% ipython --no-banner

In [1]: import numpy as np

In [2]: np.set_printoptions(precision=2, suppress=True, linewidth=140)

In [3]: u = np.array([-3, 3, -1]) + 0.5

In [4]: m1 = np.outer(u, u) / (u @ u)

In [5]: print(m1)
[[ 0.33 -0.47  0.07]
 [-0.47  0.65 -0.09]
 [ 0.07 -0.09  0.01]]

In [6]: # rows and columns are dependent

In [7]: P = np.triu(np.array([[5, -4, 2], [-1, 4, 4], [4, 4, -2]]), 1) + np.eye(3)

In [8]: other = P @ m1 @ np.linalg.inv(P)

In [9]: print(np.round(np.poly(other), 2) + 0)
[ 1. -1.  0.  0.]

In [10]: print(other)
[[  2.33   6.07 -28.47]
 [ -0.2   -0.52   2.44]
 [  0.07   0.17  -0.81]]

In [11]: print(np.trace(other), np.round(np.trace(m1), 2))
1.0 1.0

In [12]: r = np.linalg.matrix_rank(m1)

In [13]: print(r)
1

In [14]: ns = np.linalg.svd(m1)[2][r:].T

In [15]: print(ns @ ns.T)
[[ 0.67  0.47 -0.07]
 [ 0.47  0.35  0.09]
 [-0.07  0.09  0.99]]

In [16]: X = np.loadtxt("layer7.csv", delimiter=",")

In [17]: print(X)
[[0. 1. 1.]
 [1. 0. 0.]
 [1. 0. 0.]]

In [18]: # equal to its transpose

In [19]: vals, vecs = np.linalg.eigh(X)

In [20]: print(np.linalg.eigvalsh(X + -3 * np.eye(3)))
[-4.41 -3.   -1.59]

In [21]: print(np.abs(vecs[:, -1]).round(6).argmax())
0

In [22]: print(np.round(vecs.T @ vecs, 2) + 0)
[[1. 0. 0.]
 [0. 1. 0.]
 [0. 0. 1.]]

In [23]: print(np.linalg.eigvalsh(X @ X))
[0. 2. 2.]

In [24]: vals, vecs = np.linalg.eigh(X)

In [25]: x = np.array([1, 3, 2])

In [26]: print(np.linalg.eigvalsh(X[1:, 1:]))
[0. 0.]

In [27]: print(np.abs(X).sum(axis=1).max(), np.round(np.abs(vals).max(), 2))
2.0 1.41

In [28]: print((np.sign(vecs[:, -1].round(6)) == np.sign(vecs[0, -1].round(6))).astype(int))
[1 1 1]

In [29]: print(x @ X @ x)
10.0

In [30]: print(round(float(np.linalg.eigvals(X).sum().real), 2))
0.0

In [31]: print(np.kron(np.eye(2, dtype=int), X))
[[0. 1. 1. 0. 0. 0.]
 [1. 0. 0. 0. 0. 0.]
 [1. 0. 0. 0. 0. 0.]
 [0. 0. 0. 0. 1. 1.]
 [0. 0. 0. 1. 0. 0.]
 [0. 0. 0. 1. 0. 0.]]

In [32]: print(round(np.linalg.det(X.T), 2))
0.0

In [33]: print(np.linalg.eigvals(X))
[ 1.41 -1.41  0.  ]

In [34]: print(np.einsum("ii->", X))
0.0

In [35]: print(np.einsum("ij,ji->", X, X))
4.0

In [36]: other = np.array([[-2, 2, 2], [-5, -1, -4], [4, 4, -2]])

In [37]: print(np.linalg.matrix_rank(np.vstack([X, other.T])))
3

In [38]: print(np.einsum("ij->j", X))
[2. 1. 1.]

In [39]: print(X @ other)
[[-1.  3. -6.]
 [-2.  2.  2.]
 [-2.  2.  2.]]

In [40]: print(np.linalg.matrix_rank(X @ other))
2

In [41]: u = np.array([1, 7, 9, 7])

In [42]: feats = np.array([np.roll(u, i) for i in range(4)])

In [43]: print(feats)
[[1 7 9 7]
 [7 1 7 9]
 [9 7 1 7]
 [7 9 7 1]]

In [44]: print(np.kron(np.eye(2, dtype=int), feats))
[[1 7 9 7 0 0 0 0]
 [7 1 7 9 0 0 0 0]
 [9 7 1 7 0 0 0 0]
 [7 9 7 1 0 0 0 0]
 [0 0 0 0 1 7 9 7]
 [0 0 0 0 7 1 7 9]
 [0 0 0 0 9 7 1 7]
 [0 0 0 0 7 9 7 1]]

In [45]: print(np.linalg.eigvals(feats))
[24. -8. -4. -8.]

In [46]: print(np.einsum("ii->", feats))
4

In [47]: print(np.round(np.linalg.eigvals(feats).sum().real, 2))
4.0

In [48]: vals, vecs = np.linalg.eigh(feats)

In [49]: x = np.array([0, -9, 3, -9])

In [50]: print(vecs * np.abs(vals) @ vecs.T)
[[11.  5.  3.  5.]
 [ 5. 11.  5.  3.]
 [ 3.  5. 11.  5.]
 [ 5.  3.  5. 11.]]

In [51]: other = np.linalg.invert(feats)
---------------------------------------------------------------------------
AttributeError                            Traceback (most recent call last)
Cell In[51], line 1
----> 1 other = np.linalg.invert(feats)

AttributeError: module 'numpy.linalg' has no attribute 'invert'

In [52]: other = np.linalg.inv(feats)

In [53]: print(np.round(np.linalg.cond(feats), 2))
6.0

In [54]: print(np.round(np.linalg.det(feats) * np.linalg.det(other), 2))
1.0
